$ python3 -q
>>> import numpy as np
>>> from numpy import linalg as LA
>>> np.set_printoptions(precision=3, suppress=True, linewidth=160)
>>> rd = lambda a: np.round(a, 3) + 0
>>> data = np.array([[-1, 0, 0, 0, 0, 0, 0, 0],
...     [-2, 2, 0, 0, 0, 0, 0, 0],
...     [-2, 0, -1, 0, 0, 0, 0, 0],
...     [0, 1, -2, 0, 0, 0, 0, 0],
...     [-2, -2, 3, -3, 1, 0, 0, 0],
...     [-3, -1, 1, -3, 0, -3, 0, 0],
...     [-3, -3, 0, 3, 1, 1, -2, 0],
...     [2, -3, -1, 0, 2, 3, 3, -2]])
>>> # triangular: eigenvalues sit on the diagonal
>>> print(rd(np.trace(LA.pinv(data) @ data)))
7.0
>>> print(LA.lstsq(data[:-1].T, data[-1])[2])
6
>>> print(np.allclose(data[:-1].T @ LA.lstsq(data[:-1].T, data[-1])[0], data[-1]))
False
>>> print(rd(data @ LA.pinv(data) @ data))
[[-1.  0.  0.  0.  0.  0.  0.  0.]
 [-2.  2.  0.  0.  0.  0.  0.  0.]
 [-2.  0. -1.  0.  0.  0.  0.  0.]
 [ 0.  1. -2.  0.  0.  0.  0.  0.]
 [-2. -2.  3. -3.  1.  0.  0.  0.]
 [-3. -1.  1. -3.  0. -3.  0.  0.]
 [-3. -3.  0.  3.  1.  1. -2.  0.]
 [ 2. -3. -1.  0.  2.  3.  3. -2.]]
>>> print(np.unique(data.round(6), axis=0).shape)
(8, 8)
>>> B = np.array([[-1, 2, -3],
...     [-2, 0, 3],
...     [-3, -2, -1],
...     [-3, 3, 2],
...     [1, -3, 3],
...     [1, -2, -1],
...     [1, 3, 0],
...     [-1, -1, 2]])
>>> print(LA.matrix_rank(np.vstack([data, B.T])))
8
>>> print(np.einsum("ij->j", data))
[-11  -6   0  -3   4   1   1  -2]
>>> print(np.einsum("ik,kj->ij", data, B))
[[  1  -2   3]
 [ -2  -4  12]
 [  5  -2   7]
 [  4   4   5]
 [  7 -22  -6]
 [  8 -11   2]
 [  0  -8   8]
 [ 17   5 -15]]
>>> print(data @ B)
[[  1  -2   3]
 [ -2  -4  12]
 [  5  -2   7]
 [  4   4   5]
 [  7 -22  -6]
 [  8 -11   2]
 [  0  -8   8]
 [ 17   5 -15]]
>>> print(np.vstack([data, B.T]).shape)
(11, 8)
>>> print(B.T @ data.T)
[[  1  -2   5   4   7   8   0  17]
 [ -2  -4  -2   4 -22 -11  -8   5]
 [  3  12   7   5  -6   2   8 -15]]
>>> U, s, VT = LA.svd(data)
>>> V = VT[:(s > 1e-8).sum()]
>>> rng = np.random.default_rng(8337)
>>> x0 = data[6] + 4 * data[5] + rng.integers(2) * np.eye(8)[7]
>>> print(x0)
[-15.  -7.   4.  -9.   1. -11.  -2.   1.]
>>> print(rd(np.diag(V.T @ V)))
[1.    1.    1.    0.978 0.799 0.978 0.861 0.385]
>>> print(rd(LA.norm(x0 - V.T @ V @ x0)))
0.784
>>> print(np.allclose(V.T @ V @ x0, x0))
False
>>> print(LA.matrix_rank(np.vstack([data, x0])))
8
>>> mat = np.loadtxt("run7.csv", delimiter=",")
>>> print(rd(mat))
[[-0.315 -0.094 -0.115 -0.145 -0.596 -0.249 -0.273  0.219  0.092 -0.24   0.191  0.421 -0.125  0.047  0.142]
 [-0.067 -0.293 -0.014 -0.403  0.112 -0.418 -0.036 -0.265  0.063  0.095  0.009 -0.417 -0.505 -0.005  0.214]
 [ 0.427 -0.068 -0.097 -0.116 -0.483 -0.08   0.243  0.002  0.021 -0.098  0.12  -0.412  0.373  0.389  0.079]
 [ 0.     0.039 -0.159 -0.111 -0.177  0.28   0.107 -0.75  -0.051 -0.189  0.257  0.168 -0.14  -0.032 -0.35 ]
 [ 0.135  0.04   0.122  0.051 -0.064  0.238 -0.596 -0.283  0.373  0.065  0.086 -0.146  0.25  -0.259  0.405]
 [ 0.202 -0.291  0.25   0.229  0.245 -0.332 -0.031 -0.075  0.499 -0.46  -0.042  0.146  0.058  0.138 -0.278]
 [-0.045 -0.131 -0.246 -0.352  0.062  0.261 -0.167 -0.083  0.127  0.008 -0.678  0.183  0.078  0.417  0.011]
 [-0.337 -0.061  0.133  0.113 -0.016  0.365 -0.128  0.19   0.314  0.227  0.316 -0.283 -0.211  0.463 -0.278]
 [ 0.405  0.238  0.487 -0.419  0.15   0.009 -0.186  0.056 -0.198  0.082  0.242  0.315 -0.119  0.297  0.027]
 [-0.337 -0.061 -0.166  0.14   0.385 -0.179 -0.033 -0.239 -0.243 -0.056  0.311  0.101  0.359  0.419  0.351]
 [-0.337 -0.218  0.641 -0.025 -0.264 -0.074  0.263 -0.252 -0.017  0.308 -0.205  0.099  0.267 -0.034  0.016]
 [-0.247  0.551 -0.081 -0.432  0.14  -0.164  0.267  0.032  0.488  0.     0.09  -0.019  0.247 -0.109 -0.057]
 [-0.247  0.434  0.311  0.095 -0.085  0.028 -0.128 -0.067 -0.235 -0.574 -0.269 -0.35  -0.128  0.124  0.066]
 [ 0.112  0.424 -0.124  0.383 -0.173 -0.443 -0.197 -0.241  0.061  0.43  -0.187  0.068 -0.13   0.239 -0.143]
 [ 0.112  0.112  0.04   0.246 -0.036  0.222  0.471 -0.056  0.293 -0.042 -0.027  0.219 -0.381  0.148  0.578]]
>>> x0 = np.array([-4, -1, 3, 1, -4, 4, 0, 1, -2, 2, 1, 5, 0, -2, 1])
>>> print([p for p in range(1, 25) if np.allclose(LA.matrix_power(mat, p), np.eye(15))])
[]
>>> print(rd(np.abs(LA.eigvals(mat))))
[1. 1. 1. 1. 1. 1. 1. 1. 1. 1. 1. 1. 1. 1. 1.]
>>> print(rd(mat.T @ (mat @ x0)))
[-4. -1.  3.  1. -4.  4.  0.  1. -2.  2.  1.  5.  0. -2.  1.]
>>> labels = rng.permutation(15)
>>> B = mat[:, labels] * rng.choice([-1, 1], 15)
>>> print(rd(B))
[[ 0.24  -0.145 -0.115 -0.249 -0.219  0.094  0.047 -0.273  0.315 -0.421  0.596 -0.191 -0.142 -0.125 -0.092]
 [-0.095 -0.403 -0.014 -0.418  0.265  0.293 -0.005 -0.036  0.067  0.417 -0.112 -0.009 -0.214 -0.505 -0.063]
 [ 0.098 -0.116 -0.097 -0.08  -0.002  0.068  0.389  0.243 -0.427  0.412  0.483 -0.12  -0.079  0.373 -0.021]
 [ 0.189 -0.111 -0.159  0.28   0.75  -0.039 -0.032  0.107  0.    -0.168  0.177 -0.257  0.35  -0.14   0.051]
 [-0.065  0.051  0.122  0.238  0.283 -0.04  -0.259 -0.596 -0.135  0.146  0.064 -0.086 -0.405  0.25  -0.373]
 [ 0.46   0.229  0.25  -0.332  0.075  0.291  0.138 -0.031 -0.202 -0.146 -0.245  0.042  0.278  0.058 -0.499]
 [-0.008 -0.352 -0.246  0.261  0.083  0.131  0.417 -0.167  0.045 -0.183 -0.062  0.678 -0.011  0.078 -0.127]
 [-0.227  0.113  0.133  0.365 -0.19   0.061  0.463 -0.128  0.337  0.283  0.016 -0.316  0.278 -0.211 -0.314]
 [-0.082 -0.419  0.487  0.009 -0.056 -0.238  0.297 -0.186 -0.405 -0.315 -0.15  -0.242 -0.027 -0.119  0.198]
 [ 0.056  0.14  -0.166 -0.179  0.239  0.061  0.419 -0.033  0.337 -0.101 -0.385 -0.311 -0.351  0.359  0.243]
 [-0.308 -0.025  0.641 -0.074  0.252  0.218 -0.034  0.263  0.337 -0.099  0.264  0.205 -0.016  0.267  0.017]
 [ 0.    -0.432 -0.081 -0.164 -0.032 -0.551 -0.109  0.267  0.247  0.019 -0.14  -0.09   0.057  0.247 -0.488]
 [ 0.574  0.095  0.311  0.028  0.067 -0.434  0.124 -0.128  0.247  0.35   0.085  0.269 -0.066 -0.128  0.235]
 [-0.43   0.383 -0.124 -0.443  0.241 -0.424  0.239 -0.197 -0.112 -0.068  0.173  0.187  0.143 -0.13  -0.061]
 [ 0.042  0.246  0.04   0.222  0.056 -0.112  0.148  0.471 -0.112 -0.219  0.036  0.027 -0.578 -0.381 -0.293]]
>>> U, _, VT = LA.svd(mat.T @ B)
>>> print(labels)
[ 9  3  2  5  7  1 13  6  0 11  4 10 14 12  8]
>>> A = np.tril(np.array([[2, -3, 2, 1, -2, 3, -2],
...     [-3, 0, 3, 1, -2, 1, -3],
...     [-1, 3, -3, 3, -2, 3, 0],
...     [2, -1, 1, 2, -3, 2, 3],
...     [-3, -2, -1, 0, 3, -1, 0],
...     [2, 3, 1, -1, 1, -3, 2],
...     [2, 3, -3, 0, 3, 2, 0]]), -1) + np.eye(7, dtype=int)
>>> print(A)
[[ 1  0  0  0  0  0  0]
 [-3  1  0  0  0  0  0]
 [-1  3  1  0  0  0  0]
 [ 2 -1  1  1  0  0  0]
 [-3 -2 -1  0  1  0  0]
 [ 2  3  1 -1  1  1  0]
 [ 2  3 -3  0  3  2  1]]
>>> print(np.allclose(A, A.T))
False
>>> print(A @ A)
[[  1   0   0   0   0   0   0]
 [ -6   1   0   0   0   0   0]
 [-11   6   1   0   0   0   0]
 [  6   1   2   1   0   0   0]
 [  1  -7  -2   0   1   0   0]
 [-11   8   0  -2   2   1   0]
 [ -7  -3  -7  -2   8   4   1]]
>>> print(np.trace(A))
7
>>> J = np.loadtxt("layer9.csv", delimiter=",")
>>> print(rd(J))
[[-13.309 -21.671 -26.16   -8.437 -26.836  -2.782 -27.942 -18.107]
 [  6.438   6.895   5.184   5.272   8.824   1.053   7.237   2.789]
 [ 10.119  18.568  22.932   7.033  16.264   0.973  24.906  14.622]
 [ -0.103  -4.109  -8.087   0.923  -3.182  -0.025  -7.112  -6.058]
 [ -4.184  -5.285  -5.703  -2.5    -9.96   -1.408  -6.111  -4.469]
 [ -2.447  -4.118  -5.468  -1.127  -6.992  -0.903  -5.371  -4.312]
 [  1.619   0.062  -2.205   1.909   0.138   0.099  -1.106  -2.137]
 [  2.856  -1.78   -7.051   3.221   1.918   0.793  -5.257  -5.367]
 [  0.031   0.003  -0.529   0.527  -2.449  -0.489  -0.018  -1.019]
 [ 10.072  11.173   9.117   7.917  15.264   1.881  11.998   5.411]
 [  2.431  -0.75   -4.641   2.721   1.356   0.505  -3.136  -3.761]
 [ -0.632   0.249   0.678  -0.084  -3.496  -0.768   0.909  -0.215]
 [  4.315   3.383   0.989   3.853   4.935   0.695   2.684  -0.008]
 [  6.51   10.889  12.593   4.835   9.44    0.58   14.173   7.728]
 [  0.22    3.215   5.28    0.291  -1.74   -0.819   5.461   2.854]
 [ -2.013  -8.109 -13.441  -0.248  -6.785  -0.241 -12.682  -9.627]
 [  3.889   9.821  13.539   2.676   5.048  -0.269  14.269   8.359]
 [ -2.306  -5.728  -8.646  -0.802  -6.963  -0.649  -8.295  -6.431]
 [ -0.289  -4.32   -8.275   0.787  -3.509  -0.068  -7.343  -6.183]
 [  8.288   6.486   2.337   6.942  11.779   1.797   5.134   0.891]
 [ -1.462  -3.898  -6.165  -0.292  -5.363  -0.561  -5.726  -4.776]
 [ -3.118  -3.082  -2.771  -1.843  -7.953  -1.284  -3.055  -2.514]
 [ -0.035  -4.974  -9.786   1.091  -3.179   0.109  -8.677  -7.191]
 [  7.598  11.757  12.998   5.678  11.316   0.879  14.877   7.998]
 [ -5.497 -14.307 -21.143  -2.521 -13.22   -0.773 -20.915 -14.762]
 [  1.302  -2.55   -6.746   1.958  -0.704   0.307  -5.439  -5.164]
 [ -4.461  -0.921   2.792  -3.288  -9.864  -2.058   1.734   1.195]
 [ -8.245  -2.      5.025  -6.464 -16.148  -3.342   2.683   2.683]
 [  4.538   3.449   0.862   4.04    5.305   0.771   2.633  -0.092]
 [ -4.647 -10.783 -15.49   -2.218 -11.399  -0.895 -15.384 -10.993]
 [  2.692   1.616  -0.498   2.653   2.076   0.307   0.809  -0.999]
 [  1.293   3.516   4.639   1.192   0.04   -0.455   5.184   2.426]
 [ -8.105  -8.555  -7.424  -5.522 -16.74   -2.47   -8.893  -5.616]
 [ -0.615   1.165   2.376  -0.184  -3.354  -0.876   2.5     0.917]
 [  6.155  12.662  16.316   4.303   9.085   0.226  17.542  10.211]
 [  2.551   4.743   5.522   2.139   2.238  -0.136   6.386   3.015]
 [  5.452   7.64    7.692   4.315   7.315   0.589   9.282   4.461]
 [  5.134  11.159  14.648   3.597   7.237   0.03   15.678   9.098]
 [  2.62    3.728   3.543   2.326   2.223   0.016   4.56    1.696]
 [ -5.298  -8.152  -9.825  -3.117 -12.129  -1.468 -10.293  -7.217]
 [ -5.196  -7.761  -9.207  -3.076 -11.913  -1.478  -9.685  -6.805]
 [  4.589   4.678   3.11    3.93    5.541   0.636   4.746   1.406]
 [ -2.342  -6.168  -9.429  -0.779  -7.077  -0.607  -9.037  -6.953]]
>>> # looks like rank 3
>>> r0, v = J[23], J[21]
>>> print(rd(r0 @ v))
-263.094
>>> print(rd(r0 @ r0))
811.279
>>> pr = (r0 @ v) / (r0 @ r0) * r0
>>> print(rd(LA.norm(r0 + v) ** 2 + LA.norm(r0 - v) ** 2))
1844.255
>>> print(rd(v - pr))
[-0.655  0.731  1.444 -0.002 -4.283 -0.999  1.77   0.08 ]
>>> print(LA.matrix_rank(np.outer(r0, v)))
1
